% python3 -q
>>> import numpy as np
>>> from numpy import linalg as LA
>>> np.set_printoptions(suppress=True, linewidth=120)
>>> rd = lambda a: np.round(a, 1) + 0
>>> M = np.load("dump.npy")
>>> M
array([[  6.2,  -2.5,   7.5,   3.7,   0.8,   1. ,  -2.5,   3.3,  -1.1],
       [  1.4,   2.9,  -2.7,  -3.2,  -0.1,   2.7,  -1.7,  -6.6,  -4.2],
       [ -6.3,   1.3,  -2.8,   0.1,   4.2,  -1. ,   1.7,   1.1,   5. ],
       [  2.2,  -3.1,   8.2,   5.1,  -2.6,  -0.2,  -4.2,   1. ,   6.6],
       [ -1.1,   1.4,  -0.9,  -3. ,   0.5,  -0.8,   4. ,  -0.8,  -7.4],
       [  1.8,  -0.1, -10.2,  -2.5,   3.1,   4.4,  -6.5,  -0.7,  -5.6],
       [ -1.9,   8.3,  -3.2,  -0.9,  -3.4,   6.6,  -1.5,   1.9,  -6.8],
       [  9.8,  -2.9,  -1. ,  -4.2,   1.4,  -3.2,   0.2,   2.6,  -3.3],
       [ -6.6,  -0.2,   4.8,   2.6,  -1. ,  -1.6,  -8.7,   3.5,  -1.1],
       [  5. ,  -3.9,   0.7,  -2.6,   0.6,   0.1,  -3.2,   0. ,  -1.1],
       [ -1.4,  -1.3,   5.4,   0.4,  -0.6,   0.5,   5.4,   5. ,   1.4],
       [ -5.4,   4.7,  -1.5,  -4.9,  -2.2,  -1.5,  -4.4,  -7.8,   5.7],
       [  5.7,   0.8,  -0.9,  -1.4,   0.5,  -1. ,  -2.7,   3. ,  -8.2],
       [  6.6,  -0.4,   1.9,   0.1,   2.7,   3.1,  -5.5,  -6.2,   2. ],
       [ -1.8,   3.2,  -2.3,  -0.7,   0.3,  -2.9,  -0.7,   0. ,   1. ],
       [  2.5,   1. ,   2.3,   1.1,  -0.2,  -1.6,  -1. ,   1.9,  -2.3],
       [  0.3,  -5.6,  -1.5,   2.7,  -2.2,   6.2,  -3.3,  -2.5,   2.8],
       [ -2.5,  -5.3,   3.3,   5.2,   0.2,   5.5,   3.3,  -1.5,   5.9],
       [  5.9,  -1.1,  -7.5,  -2.7,  -1.1,   2.9,   3.4,  -8.1,  -4.6],
       [ -2.2,   1.3,  -0.7,   2. ,   4.5,  -3.7,  -1.3,   0.3,   0.8],
       [ -6.1,   0.5,   5.8,   9.8,  -2.3,   0.3,   0.6,  -0.9,   3.2],
       [ -1.2,   3.4,  -4.1,  -4. ,  -0.2,  -5.4,   1.8,   1.8,  -7.2],
       [  0.2,   0.3,  -3.9,  -6.9,  -5.3,  -1.2,   0.2,  -5.8,   1.5],
       [ -1.1,   2.8,   4.6,  -1. ,   3.5,  -4.8,   0.2,   0.2,   0.4],
       [ -3.5,  -5.3,  -0.4,   1.6,  -2.2,   5.1,  -0.7,  -0.9,  -4. ],
       [  4.8,   0.5,   1.6,  -1.4,   0. ,  -1.7,   7.4,   1.8,   3. ],
       [ -0.5,   6.1,  -1.5,   0.6,   0.9,  -2.8,  -2.4,   2.6,  -0.2],
       [ -1.7,   2.3,  -1.1,  -1.8,   1.7,  -0.8,  -3.8,  -0.9,  -1. ],
       [ -1.2,   3.7,   0.9,  -1.2,   1.5,   2.7,  -6.4,  -3.4,   0.8],
       [ -1. ,  -0.1,   3.1,  -1.9,   0.2,  -0.9,   3.1,   0.5,   0.9],
       [  0. ,  -3.3,  -0.7,  -0.4,  -7.6,   1.5,  -0.5,  -0.8,  -4.2],
       [ -3.6,   1.9,   2.1,  -2.4,  -6.4,  -5.1,   0.4,  -2. ,  -2.7],
       [ -2.4,   3.3,  -4.7,  -4.8,  -5.7,  -1.5,   1. ,   5.3,  -0.6],
       [  1.5,  -0.5,  -3.4,  -3.6,  -7.6,  10.2,   4.6,  -9.6,  -0.9],
       [ -2.5,   3.9,   3.9,  -1.9,  -2.4,  -6.4,   0.3,   0.4,  -0.3],
       [ -3.4,   3.1,  -5.2,  -3. ,   0.6,  -4.8,   0.2,  -4. ,  -2.3],
       [  1.3,  -2.6,   6.8,   0.1,  -2.3,   0.5,   5.2,   1.1,  11.3],
       [ -5.6,   2.2,  -3.7,   2.6,  -4.7,  -0.9,   1. ,   0.3,  -6.1]])
>>> P = M @ LA.solve(M.T @ M, M.T)
>>> rd(P @ M[:, 8])
array([-1.1, -4.2,  5. ,  6.6, -7.4, -5.6, -6.8, -3.3, -1.1, -1.1,  1.4,  5.7, -8.2,  2. ,  1. , -2.3,  2.8,  5.9,
       -4.6,  0.8,  3.2, -7.2,  1.5,  0.4, -4. ,  3. , -0.2, -1. ,  0.8,  0.9, -4.2, -2.7, -0.6, -0.9, -0.3, -2.3,
       11.3, -6.1])
>>> np.allclose(P @ P, P)
True
>>> rd(LA.eigvalsh(P))
array([0., 0., 0., 0., 0., 0., 0., 0., 0., 0., 0., 0., 0., 0., 0., 0., 0., 0., 0., 0., 0., 0., 0., 0., 0., 0., 0., 0.,
       0., 1., 1., 1., 1., 1., 1., 1., 1., 1.])
>>> vec = np.array([0, 0, 0, 2, 2, 1, 2, 0, 2])
>>> y = M @ vec
>>> rd(LA.pinv(M) @ M)
array([[1., 0., 0., 0., 0., 0., 0., 0., 0.],
       [0., 1., 0., 0., 0., 0., 0., 0., 0.],
       [0., 0., 1., 0., 0., 0., 0., 0., 0.],
       [0., 0., 0., 1., 0., 0., 0., 0., 0.],
       [0., 0., 0., 0., 1., 0., 0., 0., 0.],
       [0., 0., 0., 0., 0., 1., 0., 0., 0.],
       [0., 0., 0., 0., 0., 0., 1., 0., 0.],
       [0., 0., 0., 0., 0., 0., 0., 1., 0.],
       [0., 0., 0., 0., 0., 0., 0., 0., 1.]])
>>> rd(LA.solve(M.T @ M, M.T @ y))
array([0., 0., 0., 2., 2., 1., 2., 0., 2.])
>>> try:
...     LA.solve(M, y)
... except LA.LinAlgError as e:
...     print(e)
... 
Last 2 dimensions of the array must be square
>>> rng = np.random.default_rng(512)
>>> y = y + 0.3 * rng.normal(size=38)
>>> rd(y)
array([  2.9, -16. ,  20.9,  10.3, -13. , -18.6, -18.5, -15.5, -18.2, -12.7,  13.5, -13.2, -25. ,   1.4,  -3.1,  -6.5,
         6.5,  34.8,  -7.1,   8.6,  22.7, -25. , -22.5,   1.6,  -6. ,  16. ,  -5.6, -10.6,  -7.7,   3.2, -23.9, -27.2,
       -21.9,  -4.8, -14.9, -13.7,  28.6, -15.8])
>>> beta, *_ = LA.lstsq(M, y)
>>> rd(beta)
array([0., 0., 0., 2., 2., 1., 2., 0., 2.])
>>> rd(LA.norm(y - M @ beta))
np.float64(1.7)
>>> [round(float(LA.norm(LA.solve(M.T @ M + lam * np.eye(9), M.T @ y))), 2) for lam in (0, 1, 10, 100)]
[4.14, 4.13, 4.03, 3.32]
>>> rd(M.T @ (y - M @ beta))
array([0., 0., 0., 0., 0., 0., 0., 0., 0.])
